$ python -q
>>> import numpy as np
>>> np.set_printoptions(precision=2, suppress=True, linewidth=100, sign=" ")
>>> mat = np.load("m.npy")
>>> mat
array([[-2, -2,  3],
       [ 2,  2, -3],
       [ 0,  0,  0],
       [-4, -4,  6]])
>>> U, s, vt = np.linalg.svd(mat)
>>> vecs = vt[:(s > 1e-8).sum()]
>>> rng = np.random.default_rng(45)
>>> x = mat[2] + -2 * mat[3] + rng.integers(2) * np.eye(3)[1]
>>> x
array([  8.,   9., -12.])
>>> np.diag(vecs.T @ vecs)
array([ 0.24,  0.24,  0.53])
>>> np.round(np.linalg.norm(x - vecs.T @ vecs @ x), 2)
np.float64(0.87)
>>> U, s, vt = np.linalg.svd(mat)
>>> np.argmax(s[:-1] / (s[1:] + 1e-6)) + 1
np.int64(1)
>>> s.round(2) + 0
array([ 10.1,   0. ,   0. ])
>>> M2 = U[:, :1] @ np.diag(s[:1]) @ vt[:1]
>>> np.linalg.matrix_rank(M2)
np.int64(1)
>>> round(np.abs(mat - M2).max(), 2)
np.float64(0.0)
>>> np.linalg.matrix_rank(mat, rtol=0.05)
np.int64(1)
>>> round(np.linalg.norm(mat - M2, 2), 2), round(s[1], 2)
(np.float64(0.0), np.float64(0.0))
>>> r0 = np.array([0, -2, 1])
>>> g = np.array([-1, 0, 0, 2])
>>> A = r0[:, None] + g[None, :]
>>> A
array([[-1,  0,  0,  2],
       [-3, -2, -2,  0],
       [ 0,  1,  1,  3]])
>>> # null space of dimension 2
>>> rk = np.linalg.matrix_rank(A)
>>> rk
np.int64(2)
>>> N = np.linalg.svd(A)[2][rk:].T
>>> [int(np.linalg.matrix_rank(np.delete(A, i, axis=0))) for i in range(3)]
[2, 2, 2]
>>> N @ N.T
array([[ 0.42, -0.32, -0.32,  0.21],
       [-0.32,  0.74, -0.26, -0.16],
       [-0.32, -0.26,  0.74, -0.16],
       [ 0.21, -0.16, -0.16,  0.11]])
>>> [int(np.linalg.matrix_rank(A[:i])) for i in range(1, len(A) + 1)]
[1, 2, 2]
>>> [int(np.linalg.matrix_rank(A[:, :j + 1])) for j in range(4)]
[1, 2, 2, 2]
>>> U, s, vt = np.linalg.svd(A)
>>> s.round(2) + 0
array([ 4.36,  3.74,  0.  ])
>>> M2 = U[:, :2] @ np.diag(s[:2]) @ vt[:2]
>>> np.round(np.linalg.norm(A - M2) / np.linalg.norm(A), 2)
np.float64(0.0)
>>> np.linalg.matrix_rank(A, rtol=0.05)
np.int64(2)
>>> U, s, vt = np.linalg.svd(A)
>>> vecs = vt[:(s > 1e-8).sum()]
>>> x = A[2] + -3 * A[0] + rng.integers(2) * np.eye(4)[3]
>>> x
array([ 3.,  1.,  1., -2.])
>>> np.allclose(vecs.T @ vecs @ x, x)
False
>>> np.diag(vecs.T @ vecs)
array([ 0.58,  0.26,  0.26,  0.89])
>>> Q, _ = np.linalg.qr(np.array([[-1.7, 0.6, -1.6, -1.0],
...     [-0.9, 1.6, 1.0, -1.1],
...     [-0.7, -1.0, 0.3, -3.1],
...     [1.9, 0.0, 0.0, 1.7]]))
>>> X = -1 * Q
>>> X
array([[ 0.61,  0.12, -0.72, -0.3 ],
       [ 0.32,  0.74,  0.51, -0.29],
       [ 0.25, -0.62,  0.38, -0.64],
       [-0.68,  0.23, -0.27, -0.64]])
>>> Q, r_ = np.linalg.qr(X)
>>> np.round(Q.T @ Q, 2) + 0
array([[ 1.,  0.,  0.,  0.],
       [ 0.,  1.,  0.,  0.],
       [ 0.,  0.,  1.,  0.],
       [ 0.,  0.,  0.,  1.]])
>>> Q @ r_
array([[ 0.61,  0.12, -0.72, -0.3 ],
       [ 0.32,  0.74,  0.51, -0.29],
       [ 0.25, -0.62,  0.38, -0.64],
       [-0.68,  0.23, -0.27, -0.64]])
>>> round(np.trace(Q @ Q.T), 2)
np.float64(4.0)
>>> Q
array([[-0.61, -0.12,  0.72,  0.3 ],
       [-0.32, -0.74, -0.51,  0.29],
       [-0.25,  0.62, -0.38,  0.64],
       [ 0.68, -0.23,  0.27,  0.64]])
>>> J = np.loadtxt("sample8.csv", delimiter=",")
>>> J
array([[ 1.24, -1.86,  4.  ],
       [ 3.31,  1.75,  4.67],
       [ 2.05,  0.67,  3.26],
       [ 1.14,  0.95,  1.37],
       [ 0.08,  0.  , -0.07],
       [ 1.56, -0.57,  3.49],
       [ 1.55, -0.59,  3.52],
       [ 1.99,  0.63,  3.23],
       [ 1.92,  0.74,  3.17],
       [-0.06, -2.89,  2.67],
       [ 2.81,  0.43,  4.93],
       [ 0.  , -2.91,  2.65],
       [-1.19, -3.96,  1.2 ],
       [ 0.02, -2.88,  2.64]])
>>> U, s, vt = np.linalg.svd(J, full_matrices=False)
>>> np.abs(U[:, 0]).round(6).argmax()
np.int64(10)
>>> U.shape, s.shape, vt.shape
((14, 3), (3,), (3, 3))
>>> np.allclose(U * s @ vt, J)
True
>>> np.round(U.T @ U, 2) + 0
array([[ 1.,  0.,  0.],
       [ 0.,  1.,  0.],
       [ 0.,  0.,  1.]])
>>> s / s[0]
array([ 1.  ,  0.57,  0.01])
>>> np.round(vt @ vt.T, 2) + 0
array([[ 1.,  0.,  0.],
       [ 0.,  1.,  0.],
       [ 0.,  0.,  1.]])
>>> np.round(np.sqrt((s ** 2).sum()), 2), round(float(np.linalg.norm(J)), 2)
(np.float64(15.25), 15.25)
>>> mat @ np.linalg.pinv(mat) @ mat
array([[-2., -2.,  3.],
       [ 2.,  2., -3.],
       [ 0.,  0.,  0.],
       [-4., -4.,  6.]])
>>> np.abs(np.diag(np.linalg.qr(mat)[1])) > 1e-9
array([ True, False, False])
>>> np.allclose(mat[:-1].T @ np.linalg.lstsq(mat[:-1].T, mat[-1])[0], mat[-1])
True
>>> np.round(np.trace(np.linalg.pinv(mat) @ mat), 2)
np.float64(1.0)
>>> t = np.radians(45)
>>> r_ = np.eye(3)
>>> r_[0, 0] = r_[1, 1] = np.cos(t)
>>> r_[0, 1], r_[1, 0] = -np.sin(t), np.sin(t)
>>> r_
array([[ 0.71, -0.71,  0.  ],
       [ 0.71,  0.71,  0.  ],
       [ 0.  ,  0.  ,  1.  ]])
>>> M2 = J @ r_.T
>>> np.linalg.svd(J, compute_uv=False), np.linalg.svd(M2, compute_uv=False)
(array([ 13.22,   7.6 ,   0.16]), array([ 13.22,   7.6 ,   0.16]))
>>> np.allclose(np.linalg.norm(J, axis=1), np.linalg.norm(M2, axis=1))
True
>>> np.allclose(J @ J.T, M2 @ M2.T)
True
